$ ipython --no-banner

In [1]: import numpy as np

In [2]: import numpy.linalg as la

In [3]: np.set_printoptions(precision=2, suppress=True, linewidth=120)

In [4]: def rd(a):
   ...:     return np.round(a, 2) + 0
   ...: 

In [5]: E = np.array([[7, 3, 3], [-3, 4, 3], [3, 1, 1]])

In [6]: A2 = np.inv(E)
AttributeError: module 'numpy' has no attribute 'inv'


In [7]: A2 = la.inv(E)

In [8]: (np.abs(A2) > 1e-9).astype(int)
Out[8]: 
array([[1, 0, 1],
       [1, 1, 1],
       [1, 1, 1]])

In [9]: rd(la.det(E) * la.det(A2))
Out[9]: np.float64(1.0)

In [10]: print(rd(la.slogdet(E)[0]))
-1.0

In [11]: np.allclose(A2, E.T)
Out[11]: False

In [12]: print(rd(A2))
[[ -0.5   0.    1.5]
 [ -6.    1.   15. ]
 [  7.5  -1.  -18.5]]

In [13]: rd(la.inv(A2))
Out[13]: 
array([[ 7.,  3.,  3.],
       [-3.,  4.,  3.],
       [ 3.,  1.,  1.]])

In [14]: rd(la.det(E))
Out[14]: np.float64(-2.0)

In [15]: E @ E
Out[15]: 
array([[ 49,  36,  33],
       [-24,  10,   6],
       [ 21,  14,  13]])

In [16]: assert E == E.T
ValueError: The truth value of an array with more than one element is ambiguous. Use a.any() or a.all()


In [17]: rd(np.sort(np.abs(la.eigvals(E))))
Out[17]: array([0.05, 6.05, 6.05])

In [18]: print(np.allclose(E @ E.T, E.T @ E))
False

In [19]: np.allclose(E, E.T)
Out[19]: False

In [20]: la.matrix_power(E, 2)
Out[20]: 
array([[ 49,  36,  33],
       [-24,  10,   6],
       [ 21,  14,  13]])

In [21]: rd(np.abs(la.eigvals(E)).max())
Out[21]: np.float64(6.05)

In [22]: proj = np.triu(np.array([[2, 2, 2], [1, 2, 2], [2, 1, 0]]), 1) + np.eye(3)

In [23]: A2 = proj @ E @ la.inv(proj)

In [24]: np.trace(A2), np.trace(E)
Out[24]: (np.float64(12.0), np.int64(12))

In [25]: rd(la.det(A2))
Out[25]: np.float64(-2.0)

In [26]: rd(np.abs(la.svd(E)[2][-1]))
Out[26]: array([0.06, 0.63, 0.78])

In [27]: la.cond(E) > 100
Out[27]: np.True_

In [28]: la.matrix_rank(E, rtol=0.1)
Out[28]: np.int64(2)

In [29]: W = np.array([[2, 0, 4], [5, 2, 4], [2, 2, 0]])

In [30]: coef = np.array([1, 1, 1])

In [31]: hid = np.maximum(E @ W + coef, 0)

In [32]: print((hid > 0).astype(int))
[[1 1 1]
 [1 1 1]
 [1 1 1]]

In [33]: C = np.array([[-1, -4], [8, -3], [-2, -7]])

In [34]: W @ C
Out[34]: 
array([[-10, -36],
       [  3, -54],
       [ 14, -14]])

In [35]: print((hid @ C).round(6).argmax(axis=1))
[0 0 0]

In [36]: m1 = np.array([[-1.0, 1.0, 0.0], [0.0, -1.0, 1.0], [0.0, 0.0, -1.0]])

In [37]: A2 = m1 / la.norm(m1, axis=1, keepdims=True)

In [38]: cov = A2 @ A2.T

In [39]: rd(cov)
Out[39]: 
array([[ 1.  , -0.5 ,  0.  ],
       [-0.5 ,  1.  , -0.71],
       [ 0.  , -0.71,  1.  ]])

In [40]: (cov - 2 * np.eye(3)).round(6).argmax(axis=1)
Out[40]: array([2, 0, 0])

In [41]: rd(la.norm(A2, axis=1))
Out[41]: array([1., 1., 1.])

In [42]: np.degrees(np.arccos(np.clip(cov[2, 1], -1, 1)))
Out[42]: np.float64(135.0)

In [43]: (np.abs(cov) > 0.9).astype(int)
Out[43]: 
array([[1, 0, 0],
       [0, 1, 0],
       [0, 0, 1]])

In [44]: np.abs(m1).max()
Out[44]: np.float64(1.0)

In [45]: np.diff(m1, axis=0)
Out[45]: 
array([[ 1., -2.,  1.],
       [ 0.,  1., -2.]])

In [46]: m1[:, 3]
IndexError: index 3 is out of bounds for axis 1 with size 3


In [47]: m1[3]
IndexError: index 3 is out of bounds for axis 0 with size 3


In [48]: m1.sum(axis=0)
Out[48]: array([-1.,  0.,  0.])

In [49]: np.count_nonzero(m1)
Out[49]: np.int64(5)

In [50]: A2 = np.array([[-2, -2], [2, 0], [-1, -2]])

In [51]: np.einsum("ik,kj->ji", m1, A2)
Out[51]: 
array([[ 4., -3.,  1.],
       [ 2., -2.,  2.]])

In [52]: m1 @ A2
Out[52]: 
array([[ 4.,  2.],
       [-3., -2.],
       [ 1.,  2.]])

In [53]: np.einsum("ik,kj->ij", m1, A2)
Out[53]: 
array([[ 4.,  2.],
       [-3., -2.],
       [ 1.,  2.]])

In [54]: A2.T @ m1.T
Out[54]: 
array([[ 4., -3.,  1.],
       [ 2., -2.,  2.]])

In [55]: np.einsum("ij,ij->i", m1, m1)
Out[55]: array([2., 2., 1.])

In [56]: vec = np.array([-1, -1, 3])

In [57]: target = m1 @ vec

In [58]: target
Out[58]: array([ 0.,  4., -3.])

In [59]: rd(la.solve(m1, target + m1[:, 2]))
Out[59]: array([-1., -1.,  4.])

In [60]: rd(la.solve(m1, target))
Out[60]: array([-1., -1.,  3.])

In [61]: proj = np.triu(np.array([[0, 1, 1], [0, 0, 2], [0, 1, 1]]), 1) + np.eye(3)

In [62]: A2 = proj @ m1 @ la.inv(proj)

In [63]: rd(la.det(A2))
Out[63]: np.float64(-1.0)

In [64]: proj @ m1 - m1 @ proj
Out[64]: 
array([[ 0.,  0., -1.],
       [ 0.,  0.,  0.],
       [ 0.,  0.,  0.]])

In [65]: A2
Out[65]: 
array([[-1.,  1., -1.],
       [ 0., -1.,  1.],
       [ 0.,  0., -1.]])

In [66]: F = np.load("sample2.npy")

In [67]: print(F)
[[-0.39 -0.03  0.03]
 [-0.99  0.22  0.06]
 [-1.17 -0.64  0.12]]

In [68]: left, sigma, Vt = la.svd(F)

In [69]: np.argmax(sigma[:-1] / (sigma[1:] + 1e-6)) + 1
Out[69]: np.int64(2)

In [70]: A2 = left[:, :2] @ np.diag(sigma[:2]) @ Vt[:2]

In [71]: rd(la.norm(F - A2, 2)), rd(sigma[2])
Out[71]: (np.float64(0.0), np.float64(0.0))

In [72]: rd(la.norm(F - A2) / la.norm(F))
Out[72]: np.float64(0.0)

In [73]: rd(A2)
Out[73]: 
array([[-0.39, -0.03,  0.03],
       [-0.99,  0.22,  0.06],
       [-1.17, -0.64,  0.12]])

In [74]: la.matrix_rank(F, rtol=0.05)
Out[74]: np.int64(2)

In [75]: left, sigma, Vt = la.svd(A2)

In [76]: V = Vt[:(sigma > 1e-8).sum()]

In [77]: rng = np.random.default_rng(56863)

In [78]: vec = A2[1] + 3 * A2[2] + rng.integers(2) * np.eye(3)[2]

In [79]: print(rd(vec))
[-4.5  -1.7   1.42]

In [80]: la.matrix_rank(np.vstack([A2, vec]))
Out[80]: np.int64(3)

In [81]: rk = la.matrix_rank(F)

In [82]: rk
Out[82]: np.int64(2)

In [83]: ns = la.svd(F)[2][rk:].T

In [84]: rd(F @ ns)
Out[84]: 
array([[0.],
       [0.],
       [0.]])

In [85]: print(rd(ns @ ns.T))
[[0.01 0.   0.07]
 [0.   0.   0.05]
 [0.07 0.05 0.99]]

In [86]: print(ns.shape)
(3, 1)

In [87]: la.matrix_rank(F.T @ F), la.matrix_rank(F @ F.T)
Out[87]: (np.int64(2), np.int64(2))

In [88]: rd(F @ la.pinv(F) @ F)
Out[88]: 
array([[-0.39, -0.03,  0.03],
       [-0.99,  0.22,  0.06],
       [-1.17, -0.64,  0.12]])

In [89]: r0 = np.array([-3, 1, -2, 2])

In [90]: r1 = np.array([2, -3, -3, -1])

In [91]: feats = np.outer(r0, r1)

In [92]: feats
Out[92]: 
array([[-6,  9,  9,  3],
       [ 2, -3, -3, -1],
       [-4,  6,  6,  2],
       [ 4, -6, -6, -2]])

In [93]: # columns 1 and 2 are equal

In [94]: np.argsort(-la.norm(feats, axis=0).round(6), kind="stable")[:3]
Out[94]: array([1, 2, 0])

In [95]: rk = la.matrix_rank(feats)

In [96]: rk
Out[96]: np.int64(1)

In [97]: ns = la.svd(feats)[2][rk:].T

In [98]: np.allclose(feats @ ns, 0)
Out[98]: True

In [99]: print(rd(ns @ ns.T))
[[ 0.83  0.26  0.26  0.09]
 [ 0.26  0.61 -0.39 -0.13]
 [ 0.26 -0.39  0.61 -0.13]
 [ 0.09 -0.13 -0.13  0.96]]

In [100]: print([int(la.matrix_rank(feats[:, :j + 1])) for j in range(4)])
[1, 1, 1, 1]

In [101]: la.matrix_rank(feats.T @ feats), la.matrix_rank(feats @ feats.T)
Out[101]: (np.int64(1), np.int64(1))

In [102]: ns.shape
Out[102]: (4, 3)

In [103]: data = np.load("mat.npy")

In [104]: data
Out[104]: 
array([[-3.7, -1. ,  4. ,  1. ],
       [ 2. , -1.7, -3. ,  1. ],
       [ 0. , -3. , -1.7,  0. ],
       [-4. , -1. ,  4. ,  1.3]])

In [105]: lab = rng.permutation(4)

In [106]: lab
Out[106]: array([0, 1, 2, 3])

In [107]: A2 = data[lab][:, lab]

In [108]: print(A2)
[[-3.7 -1.   4.   1. ]
 [ 2.  -1.7 -3.   1. ]
 [ 0.  -3.  -1.7  0. ]
 [-4.  -1.   4.   1.3]]

In [109]: rd(np.sort(np.abs(la.eigvals(A2))))
Out[109]: array([0.3 , 2.06, 2.06, 5.79])

In [110]: print(np.diag(A2))
[-3.7 -1.7 -1.7  1.3]

In [111]: rd(la.det(A2)), rd(la.det(data[lab]))
Out[111]: (np.float64(-7.38), np.float64(-7.38))

In [112]: W0 = np.array([[0.8, 1.9, 0.0], [-0.1, 0.8, 1.5], [0.1, -0.2, -1.1]])

In [113]: W0[1] = W0[2] + 0.1 * rng.normal(size=3)

In [114]: rd(W0)
Out[114]: 
array([[ 0.8 ,  1.9 ,  0.  ],
       [-0.06, -0.17, -1.17],
       [ 0.1 , -0.2 , -1.1 ]])

In [115]: proj = np.triu(np.array([[-2, 1, -1], [0, -1, 1], [-1, -1, 2]]), 1) + np.eye(3)

In [116]: A2 = proj @ W0 @ la.inv(proj)

In [117]: print(rd(proj @ W0 - W0 @ proj))
[[-0.16 -0.77 -1.17]
 [ 0.1  -0.14 -0.99]
 [ 0.   -0.1   0.3 ]]

In [118]: rd(np.poly(A2))
Out[118]: array([ 1.  ,  0.47, -0.94,  0.39])

In [119]: print(rd(la.det(A2)))
-0.39

In [120]: la.matrix_rank(A2)
Out[120]: np.int64(3)

In [121]: lab = rng.permutation(3)

In [122]: A2 = W0[:, lab] * rng.choice([-1, 1], 3)

In [123]: rd(A2)
Out[123]: 
array([[-1.9 , -0.8 ,  0.  ],
       [ 0.17,  0.06,  1.17],
       [ 0.2 , -0.1 ,  1.1 ]])

In [124]: left, _, Vt = la.svd(W0.T @ A2)

In [125]: print(rd(left @ Vt))
[[ 0. -1.  0.]
 [-1.  0.  0.]
 [ 0.  0. -1.]]
